In [1]: import numpy as np

In [2]: import numpy.linalg as la

In [3]: np.set_printoptions(precision=2, suppress=True, linewidth=200, legacy="1.25")

In [4]: rnd = lambda a: np.round(a, 2) + 0

In [5]: M = np.loadtxt("mat.csv", delimiter=",")

In [6]: M
Out[6]: 
array([[ 3., -4., -3., -2.,  7.],
       [ 4., -2., -3.,  4.,  8.],
       [ 4.,  1., -4.,  0.,  0.],
       [ 5., -2.,  3., -1.,  0.],
       [ 0.,  0.,  0.,  0.,  4.]])

In [7]: theta = np.radians(15)

In [8]: r_ = np.eye(5)

In [9]: r_[4, 4] = r_[1, 1] = np.cos(theta)

In [10]: r_[4, 1], r_[1, 4] = -np.sin(theta), np.sin(theta)

In [11]: rnd(r_)
Out[11]: 
array([[ 1.  ,  0.  ,  0.  ,  0.  ,  0.  ],
       [ 0.  ,  0.97,  0.  ,  0.  ,  0.26],
       [ 0.  ,  0.  ,  1.  ,  0.  ,  0.  ],
       [ 0.  ,  0.  ,  0.  ,  1.  ,  0.  ],
       [ 0.  , -0.26,  0.  ,  0.  ,  0.97]])

In [12]: other = M @ r_.T

In [13]: np.allclose(M @ M.T, other @ other.T)
Out[13]: True

In [14]: rnd(la.svd(M, compute_uv=False)), rnd(la.svd(other, compute_uv=False))
Out[14]: 
(array([13.97,  6.26,  5.39,  4.27,  1.58]),
 array([13.97,  6.26,  5.39,  4.27,  1.58]))

In [15]: M.shape
Out[15]: (5, 5)

In [16]: np.zeros(5, 5)
TypeError: Cannot interpret '5' as a data type


In [17]: np.abs(M).max()
Out[17]: 8.0

In [18]: M.sum(axis=1)
Out[18]: array([ 1., 11.,  1.,  5.,  4.])

In [19]: np.count_nonzero(M)
Out[19]: 18

In [20]: la.matrix_rank(M)
Out[20]: 5

In [21]: np.diff(M, axis=0)
Out[21]: 
array([[ 1.,  2.,  0.,  6.,  1.],
       [ 0.,  3., -1., -4., -8.],
       [ 1., -3.,  7., -1.,  0.],
       [-5.,  2., -3.,  1.,  4.]])

In [22]: other = np.array([[2, 0], [-1, 2]])

In [23]: cent = np.kron(other, M)

In [24]: cent
Out[24]: 
array([[ 6., -8., -6., -4., 14.,  0., -0., -0., -0.,  0.],
       [ 8., -4., -6.,  8., 16.,  0., -0., -0.,  0.,  0.],
       [ 8.,  2., -8.,  0.,  0.,  0.,  0., -0.,  0.,  0.],
       [10., -4.,  6., -2.,  0.,  0., -0.,  0., -0.,  0.],
       [ 0.,  0.,  0.,  0.,  8.,  0.,  0.,  0.,  0.,  0.],
       [-3.,  4.,  3.,  2., -7.,  6., -8., -6., -4., 14.],
       [-4.,  2.,  3., -4., -8.,  8., -4., -6.,  8., 16.],
       [-4., -1.,  4., -0., -0.,  8.,  2., -8.,  0.,  0.],
       [-5.,  2., -3.,  1., -0., 10., -4.,  6., -2.,  0.],
       [-0., -0., -0., -0., -4.,  0.,  0.,  0.,  0.,  8.]])

In [25]: la.matrix_rank(cent)
Out[25]: 10
